>>> import numpy as np
>>> import numpy.linalg as la
>>> np.set_printoptions(precision=1, suppress=True, linewidth=160, sign=" ")
>>> M = np.loadtxt("out8.csv", delimiter=",")
>>> M
array([[-1.,  2.,  1., -3., -2.,  3.],
       [-3., -2., -3.,  3., -1.,  2.],
       [ 0.,  0.,  2.,  2.,  2.,  0.],
       [ 0.,  0.,  1.,  2.,  2.,  1.],
       [ 0.,  0.,  2.,  1.,  1.,  1.],
       [ 0.,  0.,  1.,  0.,  1.,  1.]])
>>> cov = M.T @ M
>>> np.allclose(cov, cov.T)
True
>>> la.eigvalsh(cov)[::-1]
array([ 40.3,  34.2,  20.2,   0.8,   0.4,   0.1])
>>> print(np.diag(cov))
[ 10.   8.  20.  27.  15.  16.]
>>> (M @ M.T).shape
(6, 6)
>>> round(la.norm(M), 1)
np.float64(9.8)
>>> np.zeros(6, 6)
Traceback (most recent call last):
  File "<python-input-11>", line 1, in <module>
    np.zeros(6, 6)
    ~~~~~~~~^^^^^^
TypeError: Cannot interpret '6' as a data type
>>> la.matrix_rank(M)
np.int64(6)
>>> M - M[0]
array([[ 0.,  0.,  0.,  0.,  0.,  0.],
       [-2., -4., -4.,  6.,  1., -1.],
       [ 1., -2.,  1.,  5.,  4., -3.],
       [ 1., -2.,  0.,  5.,  4., -2.],
       [ 1., -2.,  1.,  4.,  3., -2.],
       [ 1., -2.,  0.,  3.,  3., -2.]])
>>> la.rank(M)
Traceback (most recent call last):
  File "<python-input-14>", line 1, in <module>
    la.rank(M)
    ^^^^^^^
AttributeError: module 'numpy.linalg' has no attribute 'rank'
>>> M2 = np.array([[2, 0], [2, 1], [1, 0], [0, 2], [1, 1], [3, 3]])
>>> np.einsum("ij,ij->i", M, M)
array([ 28.,  36.,  12.,  10.,   7.,   3.])
>>> print(la.matrix_rank(M @ M2))
2
>>> la.matrix_rank(np.vstack([M, M2.T]))
np.int64(6)
>>> vec = np.array([-2, -4, -1, 1, -1, 5])
>>> h = np.maximum(M @ vec, 0)
>>> np.maximum(M @ vec, 0) - np.maximum(-M @ vec, 0)
array([ 7., 31., -2.,  4.,  3.,  3.])
>>> h
array([  7.,  31.,   0.,   4.,   3.,   3.])
>>> M * (h > 1e-9)[:, None]
array([[-1.,  2.,  1., -3., -2.,  3.],
       [-3., -2., -3.,  3., -1.,  2.],
       [ 0.,  0.,  0.,  0.,  0.,  0.],
       [ 0.,  0.,  1.,  2.,  2.,  1.],
       [ 0.,  0.,  2.,  1.,  1.,  1.],
       [ 0.,  0.,  1.,  0.,  1.,  1.]])
>>> rng = np.random.default_rng(24102)
>>> M2 = M + rng.integers(-2, 3, (6, 3)) @ rng.integers(-2, 3, (3, 6))
>>> M2
array([[ 1.,  8., -7., -7., -2.,  9.],
       [-3.,  6., -7., -1.,  1., 10.],
       [-6.,  2.,  2., -2.,  6., -2.],
       [ 1.,  7., -5., -2.,  3.,  8.],
       [ 6.,  0., -6.,  1., -3.,  3.],
       [-7.,  2.,  7., -2.,  6.,  0.]])
>>> M2 - M
array([[ 2.,  6., -8., -4.,  0.,  6.],
       [ 0.,  8., -4., -4.,  2.,  8.],
       [-6.,  2.,  0., -4.,  4., -2.],
       [ 1.,  7., -6., -4.,  1.,  7.],
       [ 6.,  0., -8.,  0., -4.,  2.],
       [-7.,  2.,  6., -2.,  5., -1.]])
>>> np.abs(M2 - M).sum(axis=1)
array([ 26.,  26.,  18.,  26.,  20.,  23.])
>>> F = np.array([[66, 6, 6, -2, -3, 6, 7, -1],
...     [1, 7, 8, 3, -5, -5, 5, 2],
...     [6, 1, 15, -1, 3, 7, -3, 8],
...     [-7, 2, 0, -14, 7, -8, -2, -3],
...     [-1, 2, 5, 2, -6, 2, -7, 2],
...     [-8, 7, 2, -1, 9, -62, 9, 0],
...     [7, -3, -2, -9, 3, -3, 31, -8],
...     [-4, -6, -7, -4, 9, 7, 7, -47]])
>>> print(F.shape)
(8, 8)
>>> np.abs(F).max()
np.int64(66)
>>> la.matrix_rank(F)
np.int64(8)
>>> F.mean(axis=0)
array([ 7.5,  2. ,  3.4, -3.2,  2.1, -7. ,  5.9, -5.9])
>>> F[8]
Traceback (most recent call last):
  File "<python-input-34>", line 1, in <module>
    F[8]
    ~^^^
IndexError: index 8 is out of bounds for axis 0 with size 8
>>> print(np.unravel_index(np.abs(F).argmax(), F.shape))
(np.int64(0), np.int64(0))
>>> print(F - F[0])
[[  0   0   0   0   0   0   0   0]
 [-65   1   2   5  -2 -11  -2   3]
 [-60  -5   9   1   6   1 -10   9]
 [-73  -4  -6 -12  10 -14  -9  -2]
 [-67  -4  -1   4  -3  -4 -14   3]
 [-74   1  -4   1  12 -68   2   1]
 [-59  -9  -8  -7   6  -9  24  -7]
 [-70 -12 -13  -2  12   1   0 -46]]
>>> f = np.array([2, 1, -1, 0, 1, 1, -1])
>>> A = -3 * np.eye(7) + np.outer(f, f)
>>> print(A)
[[ 1.  2. -2.  0.  2.  2. -2.]
 [ 2. -2. -1.  0.  1.  1. -1.]
 [-2. -1. -2.  0. -1. -1.  1.]
 [ 0.  0.  0. -3.  0.  0.  0.]
 [ 2.  1. -1.  0. -2.  1. -1.]
 [ 2.  1. -1.  0.  1. -2. -1.]
 [-2. -1.  1.  0. -1. -1. -2.]]
>>> # splits into 2 blocks
>>> vec = np.array([1, -1, 0, 1, 0, 3, -2])
>>> y = A @ vec
>>> y
array([ 9.,  9., -6., -3.,  6., -3.,  0.])
>>> la.solve(A, y)
array([ 1., -1., -0.,  1., -0.,  3., -2.])
>>> la.solve(A, y + A[:, 4])
array([ 1., -1., -0.,  1.,  1.,  3., -2.])
>>> la.solve(A.T, A[1])
array([ 0.,  1., -0., -0., -0., -0., -0.])
>>> la.solve(A, -2 * y)
array([-2.,  2., -0., -2., -0., -6.,  4.])
>>> data = np.load("run16.npy")
>>> data
array([[ 33,  14,  20,  19,  17,  27],
       [ 14,  16,  15,   8,   9,  13],
       [ 20,  15,  21,   7,  16,  13],
       [ 19,   8,   7,  24,   6,  25],
       [ 17,   9,  16,   6,  15,  12],
       [ 27,  13,  13,  25,  12,  33]])
>>> # symmetric, so the eigenvalues are real
>>> labels = rng.permutation(6)
>>> labels
array([ 2,  0,  3,  5,  1,  4])
>>> M2 = data[labels][:, labels]
>>> np.trace(M2)
np.int64(142)
>>> round(la.det(M2), 1), np.round(la.det(data[labels]), 1)
(np.float64(27743.0), np.float64(-27743.0))
>>> np.diag(M2)
array([ 21,  33,  24,  33,  16,  15])
>>> vec = np.ones(6)
>>> for _ in range(6):
...     vec = data @ vec
...     vec /= la.norm(vec)
...     print(round(vec @ data @ vec, 1))
... 
102.6
102.6
102.6
102.6
102.6
102.6
>>> vec
array([ 0.5,  0.3,  0.4,  0.4,  0.3,  0.5])
>>> evals, vecs = la.eigh(data)
>>> vec = np.array([-4, 8, 2, -5, -9, 7])
>>> print(np.abs(data).sum(axis=1).max(), round(np.abs(evals).max(), 1))
130 102.6
>>> np.round(vec @ data @ vec / (vec @ vec), 1), round(evals[0], 1), round(evals[-1], 1)
(np.float64(5.2), np.float64(0.2), np.float64(102.6))
>>> la.eigvalsh(data[1:, 1:])
array([  0.3,   2.5,   6.5,  25.3,  74.4])
>>> vecs * np.sqrt(evals) @ vecs.T
array([[ 4.4,  0.9,  1.8,  1.5,  1.5,  2.3],
       [ 0.9,  3.2,  1.8,  0.5,  0.5,  1.1],
       [ 1.8,  1.8,  3.2,  0.2,  2. ,  0.6],
       [ 1.5,  0.5,  0.2,  3.9,  0.1,  2.5],
       [ 1.5,  0.5,  2. ,  0.1,  2.8,  0.9],
       [ 2.3,  1.1,  0.6,  2.5,  0.9,  4.4]])
>>> vecs * np.abs(evals) @ vecs.T
array([[ 33.,  14.,  20.,  19.,  17.,  27.],
       [ 14.,  16.,  15.,   8.,   9.,  13.],
       [ 20.,  15.,  21.,   7.,  16.,  13.],
       [ 19.,   8.,   7.,  24.,   6.,  25.],
       [ 17.,   9.,  16.,   6.,  15.,  12.],
       [ 27.,  13.,  13.,  25.,  12.,  33.]])
>>> evals, vecs = la.eigh(data)
>>> vecs @ np.diag(evals) @ vecs.T
array([[ 33.,  14.,  20.,  19.,  17.,  27.],
       [ 14.,  16.,  15.,   8.,   9.,  13.],
       [ 20.,  15.,  21.,   7.,  16.,  13.],
       [ 19.,   8.,   7.,  24.,   6.,  25.],
       [ 17.,   9.,  16.,   6.,  15.,  12.],
       [ 27.,  13.,  13.,  25.,  12.,  33.]])
>>> np.round(vecs.T @ data @ vecs, 1) + 0
array([[   0.2,    0. ,    0. ,    0. ,    0. ,    0. ],
       [   0. ,    2.5,    0. ,    0. ,    0. ,    0. ],
       [   0. ,    0. ,    3.1,    0. ,    0. ,    0. ],
       [   0. ,    0. ,    0. ,    8.2,    0. ,    0. ],
       [   0. ,    0. ,    0. ,    0. ,   25.4,    0. ],
       [   0. ,    0. ,    0. ,    0. ,    0. ,  102.6]])
>>> round(evals.sum(), 1), np.trace(data)
(np.float64(142.0), np.int64(142))
>>> la.svd(data, compute_uv=False)
array([ 102.6,   25.4,    8.2,    3.1,    2.5,    0.2])
>>> la.eigvalsh(data + 4 * np.eye(6))
array([   4.2,    6.5,    7.1,   12.2,   29.4,  106.6])
